% ipython --no-banner

In [1]: import numpy as np

In [2]: import numpy.linalg as la

In [3]: np.set_printoptions(precision=1, suppress=True, linewidth=100)

In [4]: F = np.load("block14.npy")

In [5]: print(F)
[[-2.8 -2.6  2.1  2.5]
 [-0.5 -3.1  1.7  3.5]
 [ 3.5  2.2 -2.1 -1.8]
 [ 0.7  3.1 -1.8 -3.4]
 [ 4.3 -1.1 -0.6  2.2]
 [-4.3 -1.4  1.9  0.7]
 [-2.3 -2.8  2.1  2.8]
 [ 1.5 -2.9  1.1  3.7]
 [-4.6 -0.8  1.7 -0.1]
 [ 4.4  1.3 -1.9 -0.5]
 [-3.3  2.  -0.1 -3.1]
 [-4.7  0.1  1.3 -1.1]
 [-3.9  1.6  0.3 -2.7]
 [ 4.6 -0.4 -1.1  1.5]
 [ 2.   2.9 -2.  -2.9]
 [-4.7 -0.7  1.7 -0.2]]

In [6]: x = np.array([-2, -3, 0, 2])

In [7]: print(la.norm(F @ x) <= la.norm(F, 2) * la.norm(x) + 1e-9)
True

In [8]: print((F @ x).argmax())
6

In [9]: print(F @ np.ones(4))
[-0.8  1.6  1.8 -1.4  4.8 -3.1 -0.3  3.4 -3.8  3.3 -4.5 -4.5 -4.7  4.6 -0.1 -3.9]

In [10]: print([round(float(x), 1) for x in la.svd(F, compute_uv=False)[:3]])
[15.5, 12.7, 0.0]

In [11]: print(np.argsort(-la.norm(F, axis=0).round(6), kind="stable")[:3])
[0 3 1]

In [12]: Xs = F - F.mean(axis=0)

In [13]: Uu, s, Vt = la.svd(Xs, full_matrices=False)

In [14]: print(la.matrix_rank(Xs))
2

In [15]: print(np.round(Xs.mean(axis=0), 1) + 0)
[0. 0. 0. 0.]

In [16]: print(np.abs(Vt[0]).argmax())
0

In [17]: print(s.round(1) + 0)
[15.2 12.7  0.   0. ]

In [18]: print(np.abs(Uu[:, 0]).argmax())
9

In [19]: gram = np.cov(F, rowvar=False)

In [20]: print(round(float(np.corrcoef(F[:, 3], F[:, 0])[0, 1]), 1))
0.1

In [21]: print(np.corrcoef(F.T))
[[ 1.   0.2 -0.8  0.1]
 [ 0.2  1.  -0.8 -0.9]
 [-0.8 -0.8  1.   0.6]
 [ 0.1 -0.9  0.6  1. ]]

In [22]: print(gram)
[[13.1  1.6 -4.5  1. ]
 [ 1.6  4.5 -2.8 -4.9]
 [-4.5 -2.8  2.7  2.3]
 [ 1.  -4.9  2.3  5.9]]

In [23]: print(np.median(F, axis=0))
[-1.4 -0.6  0.7 -0.1]

In [24]: print(gram.shape)
(4, 4)

In [25]: m1 = np.load("layer19.npy")

In [26]: print(m1)
[[ 0 10  0]
 [ 0  5  0]
 [ 9  6  0]
 [ 0  5  0]
 [ 0  5  0]
 [ 9  6  0]
 [ 1  0  3]
 [ 7 16  0]
 [ 0  5  0]
 [ 0  5  0]
 [ 9  6  0]
 [ 4  8  0]
 [ 1  0  3]
 [ 3 13  0]
 [ 4  8  0]
 [ 7 16  0]
 [ 8 11  0]
 [ 0  5  0]
 [ 5  3  0]
 [ 0  5  0]]

In [27]: B = np.array([[-2, 0, 3], [2, 0, -3], [1, 2, -2]])

In [28]: print(np.einsum("ik,kj->ji", m1, B))
[[ 20  10  -6  10  10  -6   1  18  10  10  -6   8   1  20   8  18   6  10  -4  10]
 [  0   0   0   0   0   0   6   0   0   0   0   0   6   0   0   0   0   0   0   0]
 [-30 -15   9 -15 -15   9  -3 -27 -15 -15   9 -12  -3 -30 -12 -27  -9 -15   6 -15]]

In [29]: print(m1 @ B)
[[ 20   0 -30]
 [ 10   0 -15]
 [ -6   0   9]
 [ 10   0 -15]
 [ 10   0 -15]
 [ -6   0   9]
 [  1   6  -3]
 [ 18   0 -27]
 [ 10   0 -15]
 [ 10   0 -15]
 [ -6   0   9]
 [  8   0 -12]
 [  1   6  -3]
 [ 20   0 -30]
 [  8   0 -12]
 [ 18   0 -27]
 [  6   0  -9]
 [ 10   0 -15]
 [ -4   0   6]
 [ 10   0 -15]]

In [30]: mat = np.loadtxt("run0.csv", delimiter=",")

In [31]: print(mat)
[[ 0.  0. -3. -1.]
 [ 0.  0. -3.  2.]
 [-3. -3.  0.  0.]
 [-1.  2.  0.  0.]]

In [32]: print(np.allclose(mat, mat.T))
True

In [33]: T = np.stack([mat, 3 * mat, mat[::-1]])

In [34]: print(T.shape)
(3, 4, 4)

In [35]: print(la.matrix_rank(T))
[4 4 4]

In [36]: print(la.norm(T, axis=(1, 2)))
[ 6.8 20.3  6.8]

In [37]: print(T.sum(axis=0))
[[ -1.   2. -12.  -4.]
 [ -3.  -3. -12.   8.]
 [-12. -12.  -3.   2.]
 [ -4.   8.  -3.  -1.]]

In [38]: print(la.matrix_rank(T.reshape(3, -1)))
2

In [39]: arr = np.load("data.npy")

In [40]: print(arr)
[[3 1 3 1]
 [0 2 0 2]
 [3 1 3 1]
 [0 2 0 2]]

In [41]: Uu, s, Vt = la.svd(arr)

In [42]: evecs = Vt[:(s > 1e-8).sum()]

In [43]: rng = np.random.default_rng(72460)

In [44]: x = arr[3] + 4 * arr[1] + rng.integers(2) * np.eye(4)[0]

In [45]: print(x)
[ 1. 10.  0. 10.]

In [46]: print(np.allclose(evecs.T @ evecs @ x, x))
False

In [47]: print(np.diag(evecs.T @ evecs))
[0.5 0.5 0.5 0.5]

In [48]: print(np.allclose(arr[:-1].T @ la.lstsq(arr[:-1].T, arr[-1])[0], arr[-1]))
True

In [49]: print(np.round(np.trace(la.pinv(arr) @ arr), 1))
2.0

In [50]: print(np.abs(np.diag(la.qr(arr)[1])) > 1e-9)
[ True  True False False]

In [51]: print(np.unique(arr.round(6), axis=0).shape)
(2, 4)

In [52]: idx = rng.permutation(4)

In [53]: print(idx)
[0 2 1 3]

In [54]: B = arr[idx][:, idx]

In [55]: print(B)
[[3 3 1 1]
 [3 3 1 1]
 [0 0 2 2]
 [0 0 2 2]]

In [56]: Uu, s, Vt = la.svd(B)

In [57]: evecs = Vt[:(s > 1e-8).sum()]

In [58]: x = B[1] + 4 * B[2] + rng.integers(2) * np.eye(4)[3]

In [59]: print(x)
[ 3.  3.  9. 10.]

In [60]: print(np.round(evecs.T @ evecs, 1) + 0)
[[0.5 0.5 0.  0. ]
 [0.5 0.5 0.  0. ]
 [0.  0.  0.5 0.5]
 [0.  0.  0.5 0.5]]

In [61]: print(np.round(la.norm(x - evecs.T @ evecs @ x), 1))
0.7

In [62]: print(np.allclose(evecs.T @ evecs @ x, x))
False

In [63]: print(np.diag(evecs.T @ evecs))
[0.5 0.5 0.5 0.5]

In [64]: data = np.load("a.npy")

In [65]: print(data.round(1) + 0)
[[ 1.1  2.9 -0.9]
 [ 0.8  3.1 -1.2]
 [-0.5 -1.4  0.5]
 [-0.4 -1.4  0.3]
 [ 0.9  2.9 -1.1]
 [ 1.1  2.9 -1. ]
 [ 0.6  1.5 -0.5]
 [ 1.1  3.1 -1. ]
 [-1.1 -2.9  1. ]
 [ 0.4  1.5 -0.7]
 [-1.  -3.   0.8]
 [-0.5 -1.6  0.7]
 [-0.5 -1.8  0.5]
 [-0.4 -1.6  0.4]
 [-0.9 -3.   1.1]
 [ 0.   0.   0. ]
 [-0.6 -1.5  0.5]
 [ 0.8  3.3 -1.1]
 [-1.2 -2.9  1.1]
 [ 0.5  1.6 -0.5]]

In [66]: Xs = data - data.mean(axis=0)

In [67]: evecs = la.svd(Xs)[2][:1]

In [68]: B = Xs - Xs @ evecs.T @ evecs

In [69]: print(np.round(la.norm(B) / la.norm(Xs), 1))
0.1

In [70]: print(la.norm(B, axis=1).round(6).argmax())
17

In [71]: print(np.cov(Xs @ evecs.T, rowvar=False))
7.192153104906578

In [72]: r0 = np.array([2, 7, 6, 7, 4, 0, 5])

In [73]: X = np.array([np.roll(r0, i) for i in range(7)])

In [74]: print(X)
[[2 7 6 7 4 0 5]
 [5 2 7 6 7 4 0]
 [0 5 2 7 6 7 4]
 [4 0 5 2 7 6 7]
 [7 4 0 5 2 7 6]
 [6 7 4 0 5 2 7]
 [7 6 7 4 0 5 2]]

In [75]: print(X @ np.ones(7))
[31. 31. 31. 31. 31. 31. 31.]

In [76]: print(np.fft.fft(X[0]))
[31. +0.j  -1.8-8.7j  0.8+3.j  -7.5+0.9j -7.5-0.9j  0.8-3.j  -1.8+8.7j]

In [77]: A = np.loadtxt("case3.csv", delimiter=",")

In [78]: print(A)
[[ 2.1 -9.   1.8 -5.4 -1.4 -1.2]
 [-1.4  6.6 -1.   5.   0.9  0.4]
 [ 2.2 -5.   2.1 -6.5  3.7  1.7]
 [ 0.2  2.1  0.4 -0.7  2.4  1.5]
 [ 1.8 -8.4  0.6 -4.5 -3.7 -2.1]
 [-2.5 10.2 -2.5  7.7  0.7  0.4]
 [-2.6  9.6 -1.4  5.7  2.1  0.8]
 [-0.7  0.8 -1.3  1.5 -1.5 -0.3]
 [-1.1  5.8 -0.5  2.9  1.7  1.1]
 [ 0.5  4.3  0.8 -1.   5.   2.5]
 [-0.2  2.6  0.   1.6  1.2  1. ]
 [-0.9  5.2 -0.4  2.1  2.   1.2]
 [ 0.9  3.1  1.4 -2.6  6.2  3.5]
 [-1.8  4.4 -2.1  4.8 -1.8 -0.5]
 [ 1.4 -1.7  1.6 -3.   3.1  2.1]
 [ 0.2 -0.3 -0.4  0.  -0.3  0. ]
 [ 0.5 -6.  -1.   1.3 -7.6 -3.1]
 [-0.5  6.4  0.1  0.4  5.2  2.5]
 [-0.4 -0.9 -1.3  2.4 -4.3 -1.9]
 [ 0.2  1.3  0.8 -1.7  3.9  1.8]
 [-1.6  8.5 -0.8  3.7  3.2  1.4]
 [ 1.6 -4.4  1.5 -4.5  2.   0.7]
 [-0.6  5.1  0.   0.9  4.2  1.8]]

In [79]: Uu, s, Vt = la.svd(A)

In [80]: print(s)
[32.8 19.8  1.7  1.4  1.1  0.8]

In [81]: B = Uu[:, :2] @ np.diag(s[:2]) @ Vt[:2]

In [82]: print(la.matrix_rank(A, rtol=0.05))
3

In [83]: print(round(la.norm(A - B, 2), 1), round(s[2], 1))
1.7 1.7

In [84]: gram = np.cov(A, rowvar=False)

In [85]: print(np.round(la.eigvalsh(gram)[::-1], 1) + 0)
[44.5 16.8  0.1  0.1  0.1  0. ]

In [86]: print(np.median(A, axis=0))
[-0.2  2.6  0.   0.9  2.   1. ]

In [87]: print(np.round(np.polyfit(A[:, 5], A[:, 0], 1), 1) + 0)
[ 0.  -0.1]

In [88]: print(round(float(np.corrcoef(A[:, 5], A[:, 0])[0, 1]), 1))
-0.0

In [89]: print(np.round(np.corrcoef(A.T), 1) + 0)
[[ 1.  -0.9  0.9 -1.   0.   0. ]
 [-0.9  1.  -0.6  0.8  0.5  0.5]
 [ 0.9 -0.6  1.  -0.9  0.4  0.4]
 [-1.   0.8 -0.9  1.  -0.1 -0.1]
 [ 0.   0.5  0.4 -0.1  1.   1. ]
 [ 0.   0.5  0.4 -0.1  1.   1. ]]

In [90]: print(A.std(axis=0))
[1.4 5.4 1.2 3.7 3.3 1.6]

In [91]: B = A + rng.integers(-2, 3, (23, 2)) @ rng.integers(-2, 3, (2, 6))

In [92]: print(B)
[[  1.1 -12.   -1.2  -8.4  -1.4  -3.2]
 [  3.6   6.6   2.    8.   -5.1   4.4]
 [ -1.8  -2.    2.1  -6.5   9.7  -0.3]
 [  2.2   3.1   2.4   1.3   0.4   3.5]
 [ -2.2 -10.4  -3.4  -8.5   0.3  -6.1]
 [ -4.5  14.2  -0.5   9.7   4.7   0.4]
 [ -6.6   7.6  -5.4   1.7   6.1  -3.2]
 [  0.3   3.8   1.7   4.5  -1.5   1.7]
 [  0.9   1.8  -2.5   0.9  -2.3   1.1]
 [  4.5   1.3   0.8  -1.   -1.    4.5]
 [ -3.2   3.6  -1.    0.6   5.2  -1. ]
 [  0.1   8.2   2.6   5.1   2.    3.2]
 [  4.9   0.1   1.4  -2.6   0.2   5.5]
 [ -1.8   4.4  -2.1   4.8  -1.8  -0.5]
 [ -0.6  -2.7  -0.4  -5.    5.1   0.1]
 [ -3.8   2.7  -0.4   0.    5.7  -2. ]
 [  2.5   0.    5.    7.3  -7.6   0.9]
 [  2.5   5.4   1.1   1.4   1.2   4.5]
 [  0.6  -2.9  -2.3   1.4  -6.3  -1.9]
 [ -2.8  -2.7  -4.2  -6.7   5.9  -2.2]
 [ -7.6  10.5  -2.8   1.7  11.2  -2.6]
 [  1.6  -9.4  -2.5  -8.5   0.   -1.3]
 [  2.4   4.1   1.    1.9   0.2   3.8]]

In [93]: print(B - A)
[[-1. -3. -3. -3.  0. -2.]
 [ 5.  0.  3.  3. -6.  4.]
 [-4.  3.  0.  0.  6. -2.]
 [ 2.  1.  2.  2. -2.  2.]
 [-4. -2. -4. -4.  4. -4.]
 [-2.  4.  2.  2.  4.  0.]
 [-4. -2. -4. -4.  4. -4.]
 [ 1.  3.  3.  3.  0.  2.]
 [ 2. -4. -2. -2. -4.  0.]
 [ 4. -3.  0.  0. -6.  2.]
 [-3.  1. -1. -1.  4. -2.]
 [ 1.  3.  3.  3.  0.  2.]
 [ 4. -3.  0.  0. -6.  2.]
 [ 0.  0.  0.  0.  0.  0.]
 [-2. -1. -2. -2.  2. -2.]
 [-4.  3.  0.  0.  6. -2.]
 [ 2.  6.  6.  6.  0.  4.]
 [ 3. -1.  1.  1. -4.  2.]
 [ 1. -2. -1. -1. -2.  0.]
 [-3. -4. -5. -5.  2. -4.]
 [-6.  2. -2. -2.  8. -4.]
 [ 0. -5. -4. -4. -2. -2.]
 [ 3. -1.  1.  1. -4.  2.]]

In [94]: print(np.abs(B - A).sum(axis=1))
[12. 21. 15. 11. 22. 14. 22. 12. 14. 15. 12. 12. 15.  0. 11. 15. 24. 12.  7. 23. 24. 17. 12.]

In [95]: print(np.round(la.svd(B - A, compute_uv=False), 1) + 0)
[28.4 21.6  0.   0.   0.   0. ]

In [96]: print(np.abs(la.svd(A)[2][-1]))
[0.7 0.1 0.4 0.2 0.4 0.5]

In [97]: Xs = A - A.mean(axis=0)

In [98]: Uu, s, Vt = la.svd(Xs, full_matrices=False)

In [99]: print(np.abs(Vt[0]).argmax())
1

In [100]: print(np.round(np.abs(Vt[-1]), 1) + 0)
[0.7 0.  0.5 0.2 0.3 0.4]

In [101]: W0 = -3 * np.eye(7) + np.eye(7, k=1)

In [102]: print(W0)
[[-3.  1.  0.  0.  0.  0.  0.]
 [ 0. -3.  1.  0.  0.  0.  0.]
 [ 0.  0. -3.  1.  0.  0.  0.]
 [ 0.  0.  0. -3.  1.  0.  0.]
 [ 0.  0.  0.  0. -3.  1.  0.]
 [ 0.  0.  0.  0.  0. -3.  1.]
 [ 0.  0.  0.  0.  0.  0. -3.]]

In [103]: r = la.matrix_rank(arr)

In [104]: print(r)
2

In [105]: ns = la.svd(arr)[2][r:].T

In [106]: print(ns.shape)
(4, 2)

In [107]: print(np.round(ns @ ns.T, 1) + 0)
[[ 0.5  0.  -0.5  0. ]
 [ 0.   0.5  0.  -0.5]
 [-0.5  0.   0.5  0. ]
 [ 0.  -0.5  0.   0.5]]

In [108]: print([int(la.matrix_rank(np.delete(arr, i, axis=0))) for i in range(4)])
[2, 2, 2, 2]

In [109]: x = np.array([4, 0, 3, 5, 5, 5, 4])

In [110]: h = np.maximum(W0 @ x, 0)

In [111]: print(W0.T @ h)
[ 0. -9.  3.  0.  0.  0.  0.]

In [112]: print(np.maximum(W0 @ x, 0) - np.maximum(-W0 @ x, 0))
[-12.   3.  -4. -10. -10. -11. -12.]

In [113]: print(np.tanh(W0 @ x))
[-1.  1. -1. -1. -1. -1. -1.]

In [114]: print(np.flatnonzero(h > 1e-9))
[1]
